% ipython --no-banner

In [1]: import numpy as np

In [2]: from numpy import linalg as LA

In [3]: np.set_printoptions(precision=3, suppress=True, linewidth=160, floatmode="fixed")

In [4]: def rd(a):
   ...:     return np.round(a, 3) + 0
   ...: 

In [5]: A = np.array([[0, 1, 0, 0, 0],
   ...:     [1, 0, 0, 0, 0],
   ...:     [0, 0, 0, 0, 1],
   ...:     [0, 0, 0, 1, 0],
   ...:     [0, 0, 1, 0, 0]])

In [6]: w, evecs = LA.eigvalsh(A)
Traceback (most recent call last):
  Cell In[6], line 1
    w, evecs = LA.eigvalsh(A)
ValueError: too many values to unpack (expected 2)


In [7]: w, evecs = LA.eigh(A)

In [8]: rd(evecs @ np.diag(w) @ evecs.T)
Out[8]: 
array([[0.000, 1.000, 0.000, 0.000, 0.000],
       [1.000, 0.000, 0.000, 0.000, 0.000],
       [0.000, 0.000, 0.000, 0.000, 1.000],
       [0.000, 0.000, 0.000, 1.000, 0.000],
       [0.000, 0.000, 1.000, 0.000, 0.000]])

In [9]: w
Out[9]: array([-1.000, -1.000,  1.000,  1.000,  1.000])

In [10]: w.sum(), np.trace(A)
Out[10]: (np.float64(1.0), np.int64(1))

In [11]: np.unique(w.round(6) + 0, return_counts=True)[1]
Out[11]: array([2, 3])

In [12]: rd(evecs.T @ evecs)
Out[12]: 
array([[1.000, 0.000, 0.000, 0.000, 0.000],
       [0.000, 1.000, 0.000, 0.000, 0.000],
       [0.000, 0.000, 1.000, 0.000, 0.000],
       [0.000, 0.000, 0.000, 1.000, 0.000],
       [0.000, 0.000, 0.000, 0.000, 1.000]])

In [13]: rd(LA.svd(A, compute_uv=False))
Out[13]: array([1.000, 1.000, 1.000, 1.000, 1.000])

In [14]: rd(LA.eigvalsh(A + 2 * np.eye(5)))
Out[14]: array([1.000, 1.000, 3.000, 3.000, 3.000])

In [15]: (w > 1e-8).sum(), (w < -1e-8).sum()
Out[15]: (np.int64(3), np.int64(2))

In [16]: A2 = np.array([[-3, 6, 5], [6, 4, 7]])

In [17]: W2 = np.kron(A2, A)

In [18]: LA.matrix_rank(W2)
Out[18]: np.int64(10)

In [19]: w, evecs = LA.eigh(A)

In [20]: x0 = np.array([0, 0, -2, 1, 0])

In [21]: x0 @ A @ x0
Out[21]: np.int64(1)

In [22]: x0 @ A @ x0 / (x0 @ x0), w[0], w[-1]
Out[22]: (np.float64(0.2), np.float64(-1.0), np.float64(1.0))
